>>> import numpy as np
>>> np.set_printoptions(precision=2, suppress=True, linewidth=100)
>>> rng = np.random.default_rng(347840)
>>> W0 = (rng.random((3, 3)) < 0.3) + np.eye(3)
>>> W0 /= W0.sum(axis=1, keepdims=True)
>>> W0
array([[1.  , 0.  , 0.  ],
       [0.  , 0.5 , 0.5 ],
       [0.33, 0.33, 0.33]])
>>> U, sigma, VT = np.linalg.svd(W0)
>>> V = VT[:(sigma > 1e-8).sum()]
>>> vec = W0[2] + 2 * W0[0] + rng.integers(2) * np.eye(3)[1]
>>> vec
array([2.33, 1.33, 0.33])
>>> np.round(V.T @ V, 2) + 0
array([[1. , 0. , 0. ],
       [0. , 0.5, 0.5],
       [0. , 0.5, 0.5]])
>>> np.diag(V.T @ V)
array([1. , 0.5, 0.5])
>>> np.linalg.matrix_rank(np.vstack([W0, vec]))
np.int64(3)
>>> data = np.load("m.npy")
>>> data
array([[ 5.24, -5.71,  3.  , -3.71],
       [ 3.85, -1.56,  3.  ,  0.44],
       [ 2.25,  3.26,  3.  ,  5.26],
       [ 4.44, -3.32,  3.  , -1.32],
       [ 4.21, -2.64,  3.  , -0.64],
       [ 0.91,  7.27,  3.  ,  9.27],
       [ 3.35, -0.06,  3.  ,  1.94],
       [ 0.9 ,  7.29,  3.  ,  9.29],
       [ 2.41,  2.76,  3.  ,  4.76],
       [ 3.21,  0.36,  3.  ,  2.36],
       [ 3.92, -1.77,  3.  ,  0.23],
       [ 4.05, -2.14,  3.  , -0.14],
       [ 3.98, -1.95,  3.  ,  0.05],
       [ 4.48, -3.45,  3.  , -1.45],
       [ 4.77, -4.32,  3.  , -2.32]])
>>> # rank 2
>>> np.unique(data.round(6), axis=0).shape
(15, 4)
>>> try:
...     np.linalg.inv(data)
... except np.linalg.LinAlgError as e:
...     print(e)
... 
Last 2 dimensions of the array must be square
>>> np.round(np.trace(np.linalg.pinv(data) @ data), 2)
np.float64(2.0)
>>> A2 = data / np.linalg.norm(data, axis=1, keepdims=True)
>>> gram = A2 @ A2.T
>>> gram[8]
array([-0.19,  0.46,  1.  ,  0.1 ,  0.23,  0.92,  0.8 ,  0.92,  1.  ,  0.86,  0.42,  0.33,  0.38,
        0.08, -0.05])
>>> print(np.round(np.degrees(np.arccos(np.clip(gram[8, 4], -1, 1))), 2))
76.99
>>> U, sigma, VT = np.linalg.svd(data)
>>> np.argmax(sigma[:-1] / (sigma[1:] + 1e-6)) + 1
np.int64(2)
>>> A2 = U[:, :2] @ np.diag(sigma[:2]) @ VT[:2]
>>> A2
array([[ 5.24, -5.71,  3.  , -3.71],
       [ 3.85, -1.56,  3.  ,  0.44],
       [ 2.25,  3.26,  3.  ,  5.26],
       [ 4.44, -3.32,  3.  , -1.32],
       [ 4.21, -2.64,  3.  , -0.64],
       [ 0.91,  7.27,  3.  ,  9.27],
       [ 3.35, -0.06,  3.  ,  1.94],
       [ 0.9 ,  7.29,  3.  ,  9.29],
       [ 2.41,  2.76,  3.  ,  4.76],
       [ 3.21,  0.36,  3.  ,  2.36],
       [ 3.92, -1.77,  3.  ,  0.23],
       [ 4.05, -2.14,  3.  , -0.14],
       [ 3.98, -1.95,  3.  ,  0.05],
       [ 4.48, -3.45,  3.  , -1.45],
       [ 4.77, -4.32,  3.  , -2.32]])
>>> print(np.linalg.matrix_rank(A2))
2
